% python3 -q
>>> import numpy as np
>>> from numpy import linalg as LA
>>> np.set_printoptions(suppress=True, linewidth=100)
>>> B = np.array([[0, -2, -2, 2, 0, -3, -2, -3],
...     [-1, -1, 0, -3, -3, 3, 3, 3],
...     [3, 0, -2, -2, -1, -3, -1, 2],
...     [0, 2, -3, 3, 2, -2, -2, -3],
...     [-1, 2, -2, 0, -1, 3, 0, -1],
...     [3, 3, 1, 1, 2, 0, 1, -1],
...     [-2, 0, 1, 3, 1, -1, 3, 3],
...     [3, 0, 2, -1, 2, 1, -2, 2]])
>>> W0 = np.tril(B)
>>> W0
array([[ 0,  0,  0,  0,  0,  0,  0,  0],
       [-1, -1,  0,  0,  0,  0,  0,  0],
       [ 3,  0, -2,  0,  0,  0,  0,  0],
       [ 0,  2, -3,  3,  0,  0,  0,  0],
       [-1,  2, -2,  0, -1,  0,  0,  0],
       [ 3,  3,  1,  1,  2,  0,  0,  0],
       [-2,  0,  1,  3,  1, -1,  3,  0],
       [ 3,  0,  2, -1,  2,  1, -2,  2]])
>>> [round(float(x), 1) for x in LA.svd(W0, compute_uv=False)[:3]]
[7.1, 6.0, 4.9]
>>> LA.cond(W0) > 100
np.True_
>>> LA.matrix_rank(W0, rtol=0.1)
np.int64(6)
>>> def softmax(z):
...     e = np.exp(z - z.max(axis=-1, keepdims=True))
...     return e / e.sum(axis=-1, keepdims=True)
... 
>>> np.round(softmax(W0).sum(axis=1), 1)
array([1., 1., 1., 1., 1., 1., 1., 1.])
>>> np.round(softmax(W0[4] + 3), 1) + 0
array([0. , 0.6, 0. , 0.1, 0. , 0.1, 0.1, 0.1])
>>> scores = W0 @ W0.T / np.sqrt(8)
>>> np.round(softmax(scores), 1) + 0
array([[0.1, 0.1, 0.1, 0.1, 0.1, 0.1, 0.1, 0.1],
       [0.1, 0.3, 0. , 0.1, 0.1, 0. , 0.3, 0. ],
       [0. , 0. , 0.8, 0.1, 0. , 0.1, 0. , 0. ],
       [0. , 0. , 0. , 1. , 0. , 0. , 0. , 0. ],
       [0. , 0. , 0. , 0.5, 0.5, 0. , 0. , 0. ],
       [0. , 0. , 0. , 0. , 0. , 1. , 0. , 0. ],
       [0. , 0. , 0. , 0. , 0. , 0. , 1. , 0. ],
       [0. , 0. , 0. , 0. , 0. , 0. , 0. , 1. ]])
>>> np.round(softmax(scores)[4] @ W0, 1) + 0
array([-0.4,  1.9, -2.4,  1.4, -0.4,  0. ,  0. ,  0. ])
>>> Uu, s, vt = LA.svd(W0)
>>> np.argmax(s[:-1] / (s[1:] + 1e-6)) + 1
np.int64(7)
>>> B = Uu[:, :7] @ np.diag(s[:7]) @ vt[:7]
>>> round(LA.norm(W0 - B, 2), 1), np.round(s[7], 1)
(np.float64(0.0), np.float64(0.0))
>>> np.round(LA.norm(W0 - B) / LA.norm(W0), 1)
np.float64(0.0)
>>> B.round(1) + 0
array([[ 0.,  0.,  0.,  0.,  0.,  0.,  0.,  0.],
       [-1., -1.,  0.,  0.,  0.,  0.,  0.,  0.],
       [ 3.,  0., -2.,  0.,  0.,  0.,  0.,  0.],
       [ 0.,  2., -3.,  3.,  0.,  0.,  0.,  0.],
       [-1.,  2., -2.,  0., -1.,  0.,  0.,  0.],
       [ 3.,  3.,  1.,  1.,  2.,  0.,  0.,  0.],
       [-2.,  0.,  1.,  3.,  1., -1.,  3.,  0.],
       [ 3.,  0.,  2., -1.,  2.,  1., -2.,  2.]])
>>> LA.matrix_rank(W0, rtol=0.05)
np.int64(6)
